$ python -q
>>> import numpy as np
>>> np.set_printoptions(suppress=True, linewidth=200)
>>> rd = lambda a: np.round(a, 2) + 0
>>> arr = np.load("layer12.npy")
>>> arr
array([[64, 64, 64, 56],
       [64, 64, 64, 56],
       [64, 64, 64, 56],
       [56, 56, 56, 49]])
>>> A2 = arr / np.sqrt((arr ** 2).mean(axis=1, keepdims=True))
>>> rd(A2[3])
array([1.03, 1.03, 1.03, 0.9 ])
>>> left, sv, vt = np.linalg.svd(arr)
>>> np.argmax(sv[:-1] / (sv[1:] + 1e-6)) + 1
np.int64(1)
>>> A2 = left[:, :1] @ np.diag(sv[:1]) @ vt[:1]
>>> rd(np.linalg.norm(arr - A2) / np.linalg.norm(arr))
np.float64(0.0)
>>> np.linalg.matrix_rank(arr, rtol=0.05)
np.int64(1)
>>> rd(np.linalg.norm(arr, 2) / np.linalg.norm(arr))
np.float64(1.0)
>>> np.linalg.matrix_rank(arr, rtol=0.1)
np.int64(1)
>>> [round(float(x), 2) for x in np.linalg.svd(arr, compute_uv=False)[:3]]
[241.0, 0.0, 0.0]
>>> w, V = np.linalg.eigh(arr)
>>> vec = np.array([-5, 5, 4, -3])
>>> (np.sign(V[:, -1].round(6)) == np.sign(V[0, -1].round(6))).astype(int)
array([1, 1, 1, 1])
>>> rd(V * np.abs(w) @ V.T)
array([[64., 64., 64., 56.],
       [64., 64., 64., 56.],
       [64., 64., 64., 56.],
       [56., 56., 56., 49.]])
>>> m1 = np.load("case3.npy")
>>> m1
array([[ 1,  2,  3],
       [ 2,  3,  4],
       [-1,  0,  1]])
>>> # rows and columns are dependent
>>> rd(np.trace(np.linalg.pinv(m1) @ m1))
np.float64(2.0)
>>> np.unique(m1.round(6), axis=0).shape
(3, 3)
>>> np.linalg.lstsq(m1[:-1].T, m1[-1])[2]
np.int32(2)
>>> rd(np.poly(arr))
array([   1., -241.,    0.,    0.,    0.])
>>> np.einsum("ii->", arr)
np.int64(241)
>>> rd(np.linalg.eigvals(arr))
array([  0., 241.,   0.,   0.])
>>> np.einsum("ij,ji->", arr, arr)
np.int64(58081)
>>> rd(np.linalg.det(arr.T))
np.float64(0.0)
>>> rd(np.linalg.eigvals(arr).sum().real)
np.float64(241.0)
>>> np.kron(np.eye(2, dtype=int), arr)
array([[64, 64, 64, 56,  0,  0,  0,  0],
       [64, 64, 64, 56,  0,  0,  0,  0],
       [64, 64, 64, 56,  0,  0,  0,  0],
       [56, 56, 56, 49,  0,  0,  0,  0],
       [ 0,  0,  0,  0, 64, 64, 64, 56],
       [ 0,  0,  0,  0, 64, 64, 64, 56],
       [ 0,  0,  0,  0, 64, 64, 64, 56],
       [ 0,  0,  0,  0, 56, 56, 56, 49]])
>>> rd(np.linalg.det(2 * arr)), rd(np.linalg.det(arr))
(np.float64(0.0), np.float64(0.0))
>>> def softmax(z):
...     e = np.exp(z - z.max(axis=-1, keepdims=True))
...     return e / e.sum(axis=-1, keepdims=True)
... 
>>> rd(softmax(m1[0]))
array([0.09, 0.24, 0.67])
>>> scores = m1 @ m1.T / np.sqrt(3)
>>> rd(softmax(scores + np.triu(np.full(scores.shape, -np.inf), 1)))
array([[1.  , 0.  , 0.  ],
       [0.01, 0.99, 0.  ],
       [0.33, 0.33, 0.33]])
